% python3 -q
>>> import numpy as np
>>> from numpy import linalg as LA
>>> np.set_printoptions(suppress=True, linewidth=140)
>>> def tidy(a):
...     return np.round(a, 2) + 0
... 
>>> data = np.load("arr.npy")
>>> print(data)
[[ 0  0  0]
 [ 0  1 -1]
 [ 0 -1  1]]
>>> print(tidy(data @ LA.pinv(data) @ data))
[[ 0.  0.  0.]
 [ 0.  1. -1.]
 [ 0. -1.  1.]]
>>> print(LA.lstsq(data[:-1].T, data[-1])[2])
1
>>> print(np.allclose(data[:-1].T @ LA.lstsq(data[:-1].T, data[-1])[0], data[-1]))
True
>>> print(np.abs(np.diag(LA.qr(data)[1])) > 1e-9)
[False  True False]
>>> mat = np.loadtxt("mat.csv", delimiter=",")
>>> print(mat)
[[-1.2  -1.1  -1.18  0.03 -3.53]
 [ 0.04  0.    0.    0.   -0.12]
 [ 0.24  0.2   0.25 -0.07  0.66]
 [ 0.92  0.91  0.88  0.09  2.71]
 [ 1.84  1.83  1.75  0.    5.49]
 [ 0.16  0.1   0.05  0.05  0.26]
 [-0.62 -0.45 -0.67 -0.01 -1.7 ]
 [-0.16 -0.22 -0.27  0.08 -0.63]
 [-0.28 -0.33 -0.41  0.02 -1.15]
 [-0.32 -0.28 -0.24  0.03 -0.74]
 [-0.82 -0.79 -0.88  0.01 -2.34]
 [-0.28 -0.22 -0.28 -0.02 -0.95]
 [ 0.5   0.59  0.55 -0.07  1.6 ]
 [-0.31 -0.25 -0.12  0.02 -0.56]
 [ 0.84  0.72  0.78 -0.06  2.2 ]
 [ 0.03  0.1   0.11 -0.03  0.45]
 [ 0.92  0.97  0.96 -0.13  2.82]
 [ 0.99  0.85  0.89 -0.08  2.69]
 [-1.38 -1.32 -1.32 -0.05 -4.01]
 [-2.08 -1.99 -2.    0.01 -6.2 ]
 [ 1.74  1.86  1.86  0.01  5.35]
 [ 0.02 -0.04  0.01  0.03 -0.18]
 [-0.38 -0.35 -0.35  0.04 -1.14]
 [ 0.18  0.12  0.16  0.01  0.43]
 [-0.22 -0.28 -0.39  0.14 -0.89]
 [-0.12 -0.13 -0.01  0.04 -0.24]
 [ 1.14  1.13  1.1   0.05  3.54]
 [-0.13 -0.15 -0.11 -0.03 -0.39]
 [ 0.9   0.89  0.89 -0.02  2.91]]
>>> Xc = mat - mat.mean(axis=0)
>>> left, sigma, Vh = LA.svd(Xc, full_matrices=False)
>>> print(np.abs(left[:, 0]).argmax())
19
>>> print(tidy(np.abs(Vh[-1])))
[0.29 0.71 0.36 0.47 0.25]
>>> print(tidy(Vh[0] * np.sign(Vh[0, np.abs(Vh[0]).argmax()])))
[0.29 0.28 0.29 0.   0.87]
>>> print(tidy((sigma ** 2).sum() ** 2 / (sigma ** 4).sum()))
1.0
>>> print(tidy(sigma))
[15.9   0.34  0.31  0.25  0.22]
>>> left, sigma, Vh = LA.svd(mat)
>>> print(np.argmax(sigma[:-1] / (sigma[1:] + 1e-6)) + 1)
1
>>> print(tidy(sigma))
[15.96  0.35  0.31  0.25  0.23]
>>> B = left[:, :1] @ np.diag(sigma[:1]) @ Vh[:1]
>>> print(LA.matrix_rank(B))
1
>>> print(LA.matrix_rank(mat, rtol=0.05))
1
>>> rng = np.random.default_rng(65)
>>> lab = rng.permutation(5)
>>> B = mat[:, lab] * rng.choice([-1, 1], 5)
>>> print(B)
[[ 1.18 -1.1   3.53  0.03 -1.2 ]
 [-0.    0.    0.12  0.    0.04]
 [-0.25  0.2  -0.66 -0.07  0.24]
 [-0.88  0.91 -2.71  0.09  0.92]
 [-1.75  1.83 -5.49  0.    1.84]
 [-0.05  0.1  -0.26  0.05  0.16]
 [ 0.67 -0.45  1.7  -0.01 -0.62]
 [ 0.27 -0.22  0.63  0.08 -0.16]
 [ 0.41 -0.33  1.15  0.02 -0.28]
 [ 0.24 -0.28  0.74  0.03 -0.32]
 [ 0.88 -0.79  2.34  0.01 -0.82]
 [ 0.28 -0.22  0.95 -0.02 -0.28]
 [-0.55  0.59 -1.6  -0.07  0.5 ]
 [ 0.12 -0.25  0.56  0.02 -0.31]
 [-0.78  0.72 -2.2  -0.06  0.84]
 [-0.11  0.1  -0.45 -0.03  0.03]
 [-0.96  0.97 -2.82 -0.13  0.92]
 [-0.89  0.85 -2.69 -0.08  0.99]
 [ 1.32 -1.32  4.01 -0.05 -1.38]
 [ 2.   -1.99  6.2   0.01 -2.08]
 [-1.86  1.86 -5.35  0.01  1.74]
 [-0.01 -0.04  0.18  0.03  0.02]
 [ 0.35 -0.35  1.14  0.04 -0.38]
 [-0.16  0.12 -0.43  0.01  0.18]
 [ 0.39 -0.28  0.89  0.14 -0.22]
 [ 0.01 -0.13  0.24  0.04 -0.12]
 [-1.1   1.13 -3.54  0.05  1.14]
 [ 0.11 -0.15  0.39 -0.03 -0.13]
 [-0.89  0.89 -2.91 -0.02  0.9 ]]
>>> left, _, Vh = LA.svd(mat.T @ B)
>>> print(lab)
[2 1 4 3 0]
>>> th = np.radians(15)
>>> r_ = np.eye(5)
>>> r_[4, 4] = r_[1, 1] = np.cos(th)
>>> r_[4, 1], r_[1, 4] = -np.sin(th), np.sin(th)
>>> print(tidy(r_))
[[ 1.    0.    0.    0.    0.  ]
 [ 0.    0.97  0.    0.    0.26]
 [ 0.    0.    1.    0.    0.  ]
 [ 0.    0.    0.    1.    0.  ]
 [ 0.   -0.26  0.    0.    0.97]]
>>> B = mat @ r_.T
>>> print(tidy(np.abs(B - mat).max(axis=0)))
[0.   1.54 0.   0.   0.73]
>>> print(tidy(LA.svd(mat, compute_uv=False)), tidy(LA.svd(B, compute_uv=False)))
[15.96  0.35  0.31  0.25  0.23] [15.96  0.35  0.31  0.25  0.23]
>>> print(tidy(LA.det(r_)), tidy(np.trace(r_)))
1.0 4.93
>>> A = np.load("test6.npy")
>>> print(A)
[[-4 -1 -2]
 [-1 -6 -5]
 [-2 -5 -6]]
>>> # equal to its transpose
>>> hat = np.triu(np.array([[-1, -2, 3], [4, 2, -5], [5, -1, 3]]), 1) + np.eye(3)
>>> B = hat @ A @ LA.inv(hat)
>>> print(B)
[[ -8. -20. -86.]
 [  9.  37. 183.]
 [ -2.  -9. -45.]]
>>> print(tidy(np.poly(B)))
[ 1. 16. 54. 34.]
>>> print(LA.matrix_rank(B))
3
>>> r0 = np.array([-2, 0, -3])
>>> print(np.convolve(B[1], r0))
[ -18.  -74. -393. -111. -549.]
>>> print(np.polyval(r0, B[1]))
[  -165.  -2741. -66981.]
>>> print(np.correlate(B[1], B[2], "full"))
[ -405. -1746. -8586. -1721.  -366.]
>>> feats = np.load("out16.npy")
>>> print(feats)
[[ 11.52  -0.88   6.77  -5.8    5.48]
 [  4.07   0.23   2.43  -2.36   1.98]
 [  6.04  -0.49   3.54  -3.21   2.84]
 [ 12.78  -1.82   5.16  -6.3    5.41]
 [  2.23   0.4    2.39  -1.34   1.37]
 [-12.73   0.63  -8.8    6.78  -6.33]
 [  0.65  -1.56  -0.74   0.31  -0.05]
 [  7.89  -0.41   3.75  -4.12   3.53]
 [  3.33  -3.03  -2.69  -0.01   0.29]
 [  9.39  -2.88   1.62  -3.7    3.34]
 [ -6.43   0.31  -4.42   3.5   -3.21]
 [ 11.3   -1.27   5.33  -5.58   4.99]
 [  5.93  -1.51   1.22  -2.53   2.21]
 [  5.77  -1.62   0.87  -2.35   2.02]
 [ -4.32   0.2   -2.52   2.34  -2.03]
 [-10.97   1.71  -4.67   5.12  -4.7 ]
 [ -0.09   0.06  -0.95   0.26  -0.26]
 [ -2.21   0.23  -0.86   1.11  -0.94]
 [ -6.28  -0.58  -6.41   3.92  -3.75]
 [ 14.31  -1.89   7.52  -7.     6.54]
 [  0.82   0.13   0.48  -0.58   0.4 ]
 [  2.78  -2.39  -2.54  -0.28   0.15]
 [ -4.14   0.75  -2.93   1.85  -2.09]
 [-12.3    2.15  -2.89   5.73  -4.69]
 [ -1.88   1.48   2.48   0.16   0.09]
 [  2.08  -0.78   0.64  -1.11   0.8 ]
 [-14.03   2.9   -3.79   6.28  -5.44]]
>>> lab = feats[:, 1] > np.median(feats[:, 1])
>>> r0 = feats[lab].mean(axis=0) - feats[~lab].mean(axis=0)
>>> print(np.argsort(-np.abs(r0).round(6), kind="stable"))
[0 3 4 2 1]
>>> print(tidy(feats[20] @ feats[8]))
1.17
>>> print(tidy(LA.norm(feats) ** 2 / LA.norm(feats, 2) ** 2))
1.04
>>> print(tidy(LA.norm(feats, 1)), tidy(LA.norm(feats, np.inf)))
176.27 37.26
>>> print(tidy(LA.norm(feats[20] - feats[8])))
5.16
>>> arr = np.load("case11.npy")
>>> print(arr)
[[ 0.  4.  0.]
 [ 0. -3. -2.]
 [ 0.  3.  2.]]
>>> # rank 2
>>> left, sigma, Vh = LA.svd(arr)
>>> V = Vh[:(sigma > 1e-8).sum()]
>>> vec = arr[0] + 5 * arr[1] + rng.integers(2) * np.eye(3)[1]
>>> print(vec)
[  0. -11. -10.]
>>> print(np.allclose(V.T @ V @ vec, vec))
True
>>> print(tidy(V.T @ V))
[[0. 0. 0.]
 [0. 1. 0.]
 [0. 0. 1.]]
>>> print(tidy(np.diag(V.T @ V)))
[0. 1. 1.]
>>> J = np.loadtxt("w.csv", delimiter=",")
>>> print(J)
[[ 10.   2.   2.   5.   1.]
 [  3. -15.   1.   2.   3.]
 [  5.   2.  34.   3.   1.]
 [  2.   5.   5.  15.   1.]
 [  1.   4.   3.   3. -26.]]
>>> print(J @ J)
[[ 127.   23.  118.  138.   -3.]
 [  -3.  255.   44.   27. -117.]
 [ 233.   67. 1186.  179.   22.]
 [  91.   18.  257.  263.   11.]
 [  17. -141.   45.  -11.  695.]]
>>> print(np.allclose(J @ J.T, J.T @ J))
False
>>> print(np.trace(J))
18.0
>>> print((J + J.T) / 2)
[[ 10.    2.5   3.5   3.5   1. ]
 [  2.5 -15.    1.5   3.5   3.5]
 [  3.5   1.5  34.    4.    2. ]
 [  3.5   3.5   4.   15.    2. ]
 [  1.    3.5   2.    2.  -26. ]]
>>> print(tidy(np.sort(np.abs(LA.eigvals(J)))))
[ 8.59 14.65 15.43 27.   35.64]
>>> q, V = LA.qr(J[:, :2])[0], LA.qr(J[:, 2:])[0]
>>> sigma = LA.svd(q.T @ V, compute_uv=False)
>>> print(tidy(np.degrees(np.arccos(sigma.clip(0, 1)))))
[46.12 72.46]
>>> print(tidy(sigma))
[0.69 0.3 ]
>>> print((sigma > 0.9).sum())
0
>>> hat = np.triu(np.array([[1, -1, -3, 3, -3],
...     [2, -1, 2, 0, -1],
...     [3, 3, 2, -1, 0],
...     [1, 0, 2, -3, -3],
...     [-3, -3, 1, -2, 1]]), 1) + np.eye(5)
>>> B = hat @ J @ LA.inv(hat)
>>> print(np.trace(B), np.trace(J))
18.0 18.0
>>> print(hat @ J - J @ hat)
[[-15.  22. -71.  -3. 122.]
 [  9.   3. 104.  -5.  28.]
 [ -2.   0.   6.   4.  25.]
 [ -3. -10. -13. -10. 134.]
 [  0.   1.  -5.   0.  16.]]
